In [1]: import numpy as np

In [2]: np.set_printoptions(precision=3, suppress=True, linewidth=100)

In [3]: def tidy(a):
   ...:     return np.round(a, 3) + 0
   ...: 

In [4]: out = np.array([[-3, -2, -2], [-1, 3, 2], [0, 0, -3]])

In [5]: W2 = np.array([[2]])

In [6]: feats = np.block([[out, np.zeros((3, 1))], [np.zeros((1, 3)), W2]])

In [7]: feats
Out[7]: 
array([[-3., -2., -2.,  0.],
       [-1.,  3.,  2.,  0.],
       [ 0.,  0., -3.,  0.],
       [ 0.,  0.,  0.,  2.]])

In [8]: feats[2] @ feats[3]
Out[8]: np.float64(0.0)

In [9]: np.linalg.norm(feats, axis=1).argmax()
Out[9]: np.int64(0)

In [10]: tidy(np.linalg.norm(feats, 2))
Out[10]: np.float64(5.167)

In [11]: tidy(np.linalg.norm(feats, axis=0))
Out[11]: array([3.162, 3.606, 4.123, 2.   ])

In [12]: P = np.triu(np.array([[1, 2, 2, 3], [2, 2, -1, 0], [-2, 1, 2, 3], [1, 3, -1, 0]]), 1) + np.eye(4)

In [13]: out = P @ feats @ np.linalg.inv(P)

In [14]: np.trace(out), np.trace(feats)
Out[14]: (np.float64(-1.0), np.float64(-1.0))

In [15]: np.linalg.matrix_rank(out)
Out[15]: np.int64(4)

In [16]: np.poly(out)
Out[16]: array([  1.,   1., -17., -11.,  66.])

In [17]: P @ feats - feats @ P
Out[17]: 
array([[-2., 12.,  2., 21.],
       [ 0.,  2.,  8., -3.],
       [ 0.,  0.,  0., 15.],
       [ 0.,  0.,  0.,  0.]])

In [18]: (feats + feats.T) / 2
Out[18]: 
array([[-3. , -1.5, -1. ,  0. ],
       [-1.5,  3. ,  1. ,  0. ],
       [-1. ,  1. , -3. ,  0. ],
       [ 0. ,  0. ,  0. ,  2. ]])

In [19]: tidy(np.linalg.det(feats))
Out[19]: np.float64(66.0)

In [20]: feats @ feats
Out[20]: 
array([[11.,  0.,  8.,  0.],
       [ 0., 11.,  2.,  0.],
       [ 0.,  0.,  9.,  0.],
       [ 0.,  0.,  0.,  4.]])

In [21]: feats.inv()
---------------------------------------------------------------------------
AttributeError                            Traceback (most recent call last)
Cell In[21], line 1
----> 1 feats.inv()

AttributeError: 'numpy.ndarray' object has no attribute 'inv'

In [22]: (feats - feats.T) / 2
Out[22]: 
array([[ 0. , -0.5, -1. ,  0. ],
       [ 0.5,  0. ,  1. ,  0. ],
       [ 1. , -1. ,  0. ,  0. ],
       [ 0. ,  0. ,  0. ,  0. ]])

In [23]: F = np.loadtxt("test0.csv", delimiter=",")

In [24]: F
Out[24]: 
array([[ 0.629, -1.295,  0.119,  0.871],
       [ 0.165,  0.191,  0.177, -0.521],
       [-1.06 , -1.307, -1.334,  3.249],
       [ 0.117, -2.726, -0.865,  2.961],
       [-0.359, -2.682, -1.171,  4.202],
       [ 0.591, -1.17 ,  0.058,  0.758],
       [-0.369, -3.026, -1.414,  3.868],
       [-0.178,  1.675,  0.451, -1.744],
       [-0.557, -1.818, -1.078,  3.252],
       [-0.037, -0.502, -0.222,  0.583]])

In [25]: vec = np.array([5, 2, 8, 5])

In [26]: target = F @ vec

In [27]: tidy(np.linalg.pinv(F) @ F)
Out[27]: 
array([[1., 0., 0., 0.],
       [0., 1., 0., 0.],
       [0., 0., 1., 0.],
       [0., 0., 0., 1.]])

In [28]: tidy(target)
Out[28]: array([ 5.862,  0.018, -2.341,  3.018,  4.483,  4.869,  0.131, -2.652,  1.215, -0.05 ])

In [29]: rng = np.random.default_rng(45331)

In [30]: target = target + 0.05 * rng.normal(size=10)

In [31]: tidy(target)
Out[31]: array([ 5.929,  0.106, -2.304,  2.928,  4.53 ,  4.812,  0.112, -2.633,  1.233, -0.005])

In [32]: b, *_ = np.linalg.lstsq(F, target)

In [33]: tidy(b)
Out[33]: array([4.807, 1.972, 8.311, 5.062])

In [34]: tidy(F.T @ (target - F @ b))
Out[34]: array([0., 0., 0., 0.])

In [35]: [round(float(np.linalg.norm(np.linalg.solve(F.T @ F + lam * np.eye(4), F.T @ target))), 2) for lam in (0, 1, 10, 100)]
Out[35]: [11.03, 3.38, 1.19, 0.29]
